>>> import numpy as np
>>> np.set_printoptions(suppress=True, linewidth=160)
>>> arr = np.array([[3, 3, 0, 1],
...     [3, 3, -2, 0],
...     [4, 1, -4, -1],
...     [3, -2, -2, -3],
...     [3, -3, 0, -5],
...     [0, -3, 2, -7],
...     [-1, -4, -1, -6],
...     [0, -6, 0, -6],
...     [2, -9, -1, -7],
...     [-1, -7, -4, -5],
...     [-3, -7, -6, -7],
...     [-1, -4, -9, -7],
...     [0, -3, -7, -7],
...     [0, 0, -7, -5],
...     [3, 2, -9, -7],
...     [5, 5, -6, -10]])
>>> left, sigma, VT = np.linalg.svd(arr, full_matrices=False)
>>> np.round(np.abs(VT[0]), 3)
array([0.077, 0.367, 0.539, 0.754])
>>> sigma.round(3)
array([30.291, 17.289, 10.188,  6.144])
>>> (sigma > 1e-8).sum()
np.int64(4)
>>> np.allclose(left * sigma @ VT, arr)
True
>>> idx = arr[:, 2] > np.median(arr[:, 2])
>>> f = arr[idx].mean(axis=0) - arr[~idx].mean(axis=0)
>>> ((arr - arr.mean(axis=0)) @ f > 0).astype(int)
array([1, 1, 1, 1, 1, 1, 1, 1, 1, 1, 0, 0, 0, 0, 0, 0])
>>> np.argsort(-np.abs(f).round(6), kind="stable")
array([2, 3, 1, 0])
>>> out = np.c_[arr[:, :1] @ np.array([[-4]]), np.array([0, 4, 3, 2, 4, 0, 5, 1, 5, 0, 0, 4, 5, 2, 0, 0])]
>>> out
array([[-12,   0],
       [-12,   4],
       [-16,   3],
       [-12,   2],
       [-12,   4],
       [  0,   0],
       [  4,   5],
       [  0,   1],
       [ -8,   5],
       [  4,   0],
       [ 12,   0],
       [  4,   4],
       [  0,   5],
       [  0,   2],
       [-12,   0],
       [-20,   0]])
>>> np.round(np.linalg.norm(out - arr @ np.linalg.lstsq(arr, out)[0], axis=0), 3) + 0
array([0.   , 7.781])
>>> D = np.linalg.norm(arr[:, None] - arr[None], axis=-1)
>>> D[8].round(6).argsort(kind="stable")[:4]
array([8, 7, 9, 6])
>>> np.flatnonzero(D[8] < D.mean() / 2)
array([7, 8])
>>> D.shape
(16, 16)
>>> D.mean(axis=1).argmax()
np.int64(15)
>>> np.unravel_index(D.round(6).argmax(), D.shape)
(np.int64(8), np.int64(15))
>>> P = arr @ np.linalg.solve(arr.T @ arr, arr.T)
>>> np.round(P @ arr[:, 2], 3) + 0
array([ 0., -2., -4., -2.,  0.,  2., -1.,  0., -1., -4., -6., -9., -7., -7., -9., -6.])
>>> mat = np.loadtxt("run7.csv", delimiter=",")
>>> mat
array([[ 0., -1.,  0., -1.],
       [-1.,  0.,  0., -1.],
       [ 0.,  0.,  0.,  0.],
       [-1., -1.,  0.,  0.]])
>>> w, V = np.linalg.eigh(mat)
>>> x = np.array([0, 1, 0, 0])
>>> np.round(V * np.maximum(w, 0) @ V.T, 3)
array([[ 0.667, -0.333,  0.   , -0.333],
       [-0.333,  0.667,  0.   , -0.333],
       [ 0.   ,  0.   ,  0.   ,  0.   ],
       [-0.333, -0.333,  0.   ,  0.667]])
>>> np.abs(mat).sum(axis=1).max(), round(np.abs(w).max(), 3)
(np.float64(2.0), np.float64(2.0))
>>> np.round(V * np.abs(w) @ V.T, 3)
array([[1.333, 0.333, 0.   , 0.333],
       [0.333, 1.333, 0.   , 0.333],
       [0.   , 0.   , 0.   , 0.   ],
       [0.333, 0.333, 0.   , 1.333]])
>>> K = np.array([[-3, 4, -5], [2, -1, -1], [-2, 1, 3], [3, -3, 3], [-3, -1, 0]])
>>> K[4] = K[0]
>>> K
array([[-3,  4, -5],
       [ 2, -1, -1],
       [-2,  1,  3],
       [ 3, -3,  3],
       [-3,  4, -5]])
>>> out = np.array([[2, -1], [3, 1], [2, 2]])
>>> np.einsum("ik,kj->ji", K, out)
array([[-4, -1,  5,  3, -4],
       [-3, -5,  9,  0, -3]])
>>> np.linalg.matrix_rank(K @ out)
np.int64(2)
>>> np.einsum("ij->j", K)
array([-3,  5, -5])
>>> np.einsum("ij,ij->i", K, K)
array([50,  6, 14, 27, 50])
>>> J = np.load("layer15.npy")
>>> J
array([[3., 0., 0., 0., 0.],
       [0., 3., 2., 2., 0.],
       [0., 2., 3., 2., 0.],
       [0., 2., 2., 3., 0.],
       [0., 0., 0., 0., 3.]])
>>> w, V = np.linalg.eigh(J)
>>> np.abs(V[:, -1]).round(6).argmax()
np.int64(1)
>>> np.round(w.sum(), 3), np.trace(J)
(np.float64(15.0), np.float64(15.0))
>>> np.round(V.T @ J @ V, 3) + 0
array([[1., 0., 0., 0., 0.],
       [0., 1., 0., 0., 0.],
       [0., 0., 3., 0., 0.],
       [0., 0., 0., 3., 0.],
       [0., 0., 0., 0., 7.]])
>>> (w > 1e-8).sum(), (w < -1e-8).sum()
(np.int64(5), np.int64(0))
>>> np.round(V.T @ V, 3) + 0
array([[1., 0., 0., 0., 0.],
       [0., 1., 0., 0., 0.],
       [0., 0., 1., 0., 0.],
       [0., 0., 0., 1., 0.],
       [0., 0., 0., 0., 1.]])
